$ python3 -q
>>> import numpy as np
>>> from numpy import linalg as LA
>>> np.set_printoptions(precision=3, suppress=True, linewidth=140, floatmode="fixed")
>>> A = np.load("case13.npy")
>>> A
array([[ 1, -3,  0],
       [-3,  9,  0],
       [ 0,  0,  0]])
>>> np.allclose(A[:-1].T @ LA.lstsq(A[:-1].T, A[-1])[0], A[-1])
True
>>> print(round(float(np.trace(LA.pinv(A) @ A)), 3))
1.0
>>> np.unique(A.round(6), axis=0).shape
(3, 3)
>>> print(np.flatnonzero(LA.matrix_power((A != 0) + (A.T != 0) + np.eye(3), 3)[1]))
[0 1]
>>> [round(float(x), 3) for x in LA.svd(A, compute_uv=False)[:3]]
[10.0, 0.0, 0.0]
>>> print(LA.matrix_rank(A, rtol=0.1))
1
>>> evals, vecs = LA.eigh(A)
>>> evals.sum(), np.trace(A)
(np.float64(10.0), np.int64(10))
>>> print(np.round(vecs.T @ A @ vecs, 3) + 0)
[[ 0.000  0.000  0.000]
 [ 0.000  0.000  0.000]
 [ 0.000  0.000 10.000]]
>>> LA.eigvalsh(A + -2 * np.eye(3))
array([-2.000, -2.000,  8.000])
>>> print((evals > 1e-8).sum(), (evals < -1e-8).sum())
1 0
>>> evals.round(3) + 0
array([ 0.000,  0.000, 10.000])
>>> np.abs(vecs[:, -1]).round(6).argmax()
np.int64(1)
>>> print(np.round(LA.svd(A, compute_uv=False), 3) + 0)
[10.000  0.000  0.000]
>>> np.round(vecs.T @ vecs, 3) + 0
array([[1.000, 0.000, 0.000],
       [0.000, 1.000, 0.000],
       [0.000, 0.000, 1.000]])
>>> T = np.stack([A, 5 * A, A[::-1]])
>>> LA.matrix_rank(T.reshape(3, -1))
np.int64(2)
>>> LA.norm(T, axis=(1, 2))
array([10.000, 50.000, 10.000])
>>> T.shape
(3, 3, 3)
>>> (T @ A.T).shape
(3, 3, 3)
>>> T.sum(axis=0)
array([[  6, -18,   0],
       [-21,  63,   0],
       [  1,  -3,   0]])
>>> LA.matrix_rank(T)
array([1, 1, 1])
>>> print(LA.det(T))
[0.000 0.000 0.000]
>>> m1 = np.load("x.npy")
>>> m1
array([[-1.000,  1.000,  0.000],
       [ 0.000, -1.000,  1.000],
       [ 0.000,  0.000, -1.000]])
>>> m1 @ m1
array([[ 1.000, -2.000,  1.000],
       [ 0.000,  1.000, -2.000],
       [ 0.000,  0.000,  1.000]])
>>> LA.matrix_power(m1 - np.diag(np.diag(m1)), 3)
array([[0.000, 0.000, 0.000],
       [0.000, 0.000, 0.000],
       [0.000, 0.000, 0.000]])
>>> np.sort(LA.eigvals(m1))
array([-1.000, -1.000, -1.000])
>>> [int(LA.matrix_rank(LA.matrix_power(m1, p))) for p in range(1, 4)]
[3, 3, 3]
>>> np.prod(np.diag(m1)), np.round(LA.det(m1), 3)
(np.float64(-1.0), np.float64(-1.0))
>>> np.poly(m1)
array([1.000, 3.000, 3.000, 1.000])
>>> np.kron(np.eye(2, dtype=int), m1)
array([[-1.000,  1.000,  0.000, -0.000,  0.000,  0.000],
       [ 0.000, -1.000,  1.000,  0.000, -0.000,  0.000],
       [ 0.000,  0.000, -1.000,  0.000,  0.000, -0.000],
       [-0.000,  0.000,  0.000, -1.000,  1.000,  0.000],
       [ 0.000, -0.000,  0.000,  0.000, -1.000,  1.000],
       [ 0.000,  0.000, -0.000,  0.000,  0.000, -1.000]])
>>> left, s, vt = LA.svd(A)
>>> vecs = vt[:(s > 1e-8).sum()]
>>> rng = np.random.default_rng(574274)
>>> vec = A[1] + 5 * A[0] + rng.integers(2) * np.eye(3)[2]
>>> vec
array([ 2.000, -6.000,  0.000])
>>> print(LA.matrix_rank(np.vstack([A, vec])))
1
>>> vecs.T @ vecs
array([[ 0.100, -0.300,  0.000],
       [-0.300,  0.900,  0.000],
       [ 0.000,  0.000,  0.000]])
>>> z = rng.permutation(3)
>>> z
array([0, 1, 2])
>>> other = A[z][:, z]
>>> np.diag(other)
array([1, 9, 0])
>>> np.sort(np.abs(LA.eigvals(other)))
array([ 0.000,  0.000, 10.000])
>>> np.trace(other)
np.int64(10)
>>> F = np.loadtxt("sample8.csv", delimiter=",")
>>> F
array([[ 1.000, -1.000,  1.000],
       [ 1.000,  0.000,  0.000],
       [ 1.000,  1.000,  1.000]])
>>> z = rng.permutation(3)
>>> z
array([1, 0, 2])
>>> other = F[z][:, z]
>>> round(float(LA.det(other)), 3), np.round(LA.det(F[z]), 3)
(2.0, np.float64(-2.0))
>>> np.diag(other)
array([0.000, 1.000, 1.000])
>>> other
array([[ 0.000,  1.000,  0.000],
       [-1.000,  1.000,  1.000],
       [ 1.000,  1.000,  1.000]])
>>> J = np.load("a.npy")
>>> print(J)
[[1 0 0]
 [1 1 0]
 [2 2 1]]
>>> np.unravel_index(np.abs(J).argmax(), J.shape)
(np.int64(2), np.int64(0))
>>> J - J[0]
array([[0, 0, 0],
       [0, 1, 0],
       [1, 2, 1]])
>>> np.abs(J).max()
np.int64(2)
>>> J[3]
Traceback (most recent call last):
  File "<python-input-63>", line 1, in <module>
    J[3]
    ~^^^
IndexError: index 3 is out of bounds for axis 0 with size 3
>>> K = np.loadtxt("out4.csv", delimiter=",")
>>> print(K)
[[ 1.000  0.000  0.000]
 [ 0.000  0.500  0.866]
 [ 0.000 -0.866  0.500]]
>>> LA.eigvals(K)
array([0.500+0.866j, 0.500-0.866j, 1.000+0.000j])
>>> np.round(LA.det(2 * K), 3), np.round(LA.det(K), 3)
(np.float64(8.0), np.float64(1.0))
>>> np.einsum("ii->", K)
np.float64(2.0)
>>> print(np.kron(np.eye(2, dtype=int), K))
[[ 1.000  0.000  0.000  0.000  0.000  0.000]
 [ 0.000  0.500  0.866  0.000  0.000  0.000]
 [ 0.000 -0.866  0.500  0.000 -0.000  0.000]
 [ 0.000  0.000  0.000  1.000  0.000  0.000]
 [ 0.000  0.000  0.000  0.000  0.500  0.866]
 [ 0.000 -0.000  0.000  0.000 -0.866  0.500]]
>>> left, s, vt = LA.svd(J, full_matrices=False)
>>> round(np.sqrt((s ** 2).sum()), 3), round(LA.norm(J), 3)
(np.float64(3.464), np.float64(3.464))
>>> (s > 1e-8).sum()
np.int64(3)
>>> np.round(vt @ vt.T, 3) + 0
array([[1.000, 0.000, 0.000],
       [0.000, 1.000, 0.000],
       [0.000, 0.000, 1.000]])
>>> print(np.abs(left[:, 0]).round(6).argmax())
2
>>> np.abs(vt[0])
array([0.713, 0.650, 0.265])
>>> np.round(left.T @ J @ vt.T, 3) + 0
array([[3.362, 0.000, 0.000],
       [0.000, 0.731, 0.000],
       [0.000, 0.000, 0.407]])
>>> print(np.round(left.T @ left, 3) + 0)
[[1.000 0.000 0.000]
 [0.000 1.000 0.000]
 [0.000 0.000 1.000]]
>>> vec = np.array([-1, -1, 0])
>>> target = m1 @ vec
>>> target
array([0.000, 1.000, 0.000])
>>> LA.solve(m1.T, m1[2])
array([-0.000, -0.000,  1.000])
>>> print(LA.solve(m1, target + m1[:, 0]))
[-0.000 -1.000 -0.000]
>>> round(float(K[:, 1] @ K[:, 2]), 3)
0.0
>>> np.round(K.T @ K, 3) + 0
array([[1.000, 0.000, 0.000],
       [0.000, 1.000, 0.000],
       [0.000, 0.000, 1.000]])
